$ ipython --no-banner

In [1]: import numpy as np

In [2]: np.set_printoptions(precision=2, suppress=True, linewidth=160)

In [3]: X = np.loadtxt("a.csv", delimiter=",")

In [4]: X
Out[4]: 
array([[ 3.77,  2.81,  0.24],
       [-4.19,  3.41, -1.53],
       [-2.67,  5.31,  2.76],
       [-2.9 ,  3.62,  0.12],
       [-3.04,  2.93,  0.68],
       [-3.37,  3.6 , -0.37],
       [ 1.85,  0.21,  0.06],
       [ 3.13,  0.75,  0.66],
       [-1.87,  3.81,  1.08],
       [-2.3 ,  2.81,  2.76],
       [ 4.27,  0.39, -1.66],
       [-3.16,  1.8 ,  1.14],
       [-3.91,  2.4 , -1.77],
       [-2.13,  4.55,  1.12],
       [ 1.25,  1.61,  2.1 ],
       [ 2.64,  0.43, -0.18],
       [ 2.34,  1.01, -1.56],
       [-2.26,  2.94,  1.97],
       [-2.47,  3.04,  0.84],
       [-2.77,  5.29,  1.13],
       [-2.92,  2.84,  2.25],
       [-2.26,  2.55,  1.49],
       [-3.52,  1.97,  1.39],
       [ 3.14,  1.93, -0.56],
       [ 2.57,  2.71,  0.27],
       [-4.25,  0.15, -1.69],
       [-4.06,  4.75, -2.  ],
       [-4.07,  4.34, -0.6 ],
       [-4.12,  0.89, -3.92],
       [-4.66,  3.55,  0.46],
       [-2.43, -0.05,  0.58],
       [ 0.78,  2.17,  0.03]])

In [5]: Xc = (X - X.mean(axis=0)) / X.std(axis=0)

In [6]: np.argwhere(np.abs(Xc) > 2)
Out[6]: 
array([[10,  0],
       [28,  2]])

In [7]: b = np.linalg.lstsq(np.delete(Xc, 0, axis=1), Xc[:, 0])[0]

In [8]: np.abs(b).argmax()
Out[8]: np.int64(0)

In [9]: Xc = X - X.mean(axis=1)
Traceback (most recent call last):
  Cell In[9], line 1
    Xc = X - X.mean(axis=1)
ValueError: operands could not be broadcast together with shapes (32,3) (32,) 


In [10]: Xc = X - X.mean(axis=0)

In [11]: left, sv, vt = np.linalg.svd(Xc, full_matrices=False)

In [12]: np.searchsorted(np.cumsum(sv ** 2) / (sv ** 2).sum(), 0.9) + 1
Out[12]: np.int64(2)

In [13]: sv ** 2 / (sv ** 2).sum()
Out[13]: array([0.68, 0.22, 0.1 ])

In [14]: sv
Out[14]: array([16.41,  9.23,  6.26])

In [15]: x0 = np.array([-3, 5, -4])

In [16]: rhs = X @ x0

In [17]: np.round(np.linalg.pinv(X) @ X, 2) + 0
Out[17]: 
array([[1., 0., 0.],
       [0., 1., 0.],
       [0., 0., 1.]])

In [18]: np.linalg.solve(X.T @ X, X.T @ rhs)
Out[18]: array([-3.,  5., -4.])

In [19]: np.linalg.lstsq(X, rhs)[0]
Out[19]: array([-3.,  5., -4.])

In [20]: rng = np.random.default_rng(28)

In [21]: rhs = rhs + 0.3 * rng.normal(size=32)

In [22]: rhs
Out[22]: 
array([ 1.42, 35.78, 23.45, 26.16, 21.14, 29.87, -4.74, -8.63, 20.46,  9.77, -3.92, 13.82, 31.02, 24.31, -3.59, -5.29,  4.1 , 13.71, 19.95, 30.22, 14.02,
       12.9 , 15.12,  2.38,  4.97, 20.78, 43.43, 36.21, 32.85, 30.31,  4.83,  8.09])

In [23]: b, *_ = np.linalg.lstsq(X, rhs)

In [24]: np.round(X.T @ (rhs - X @ b), 2) + 0
Out[24]: array([0., 0., 0.])

In [25]: b.round()
Out[25]: array([-3.,  5., -4.])

In [26]: [round(float(np.linalg.norm(np.linalg.solve(X.T @ X + lam * np.eye(3), X.T @ rhs))), 2) for lam in (0, 1, 10, 100)]
Out[26]: [7.07, 7.02, 6.56, 4.67]

In [27]: np.round(np.linalg.norm(rhs - X @ b), 2)
Out[27]: np.float64(1.66)

In [28]: b
Out[28]: array([-3.04,  4.97, -4.01])
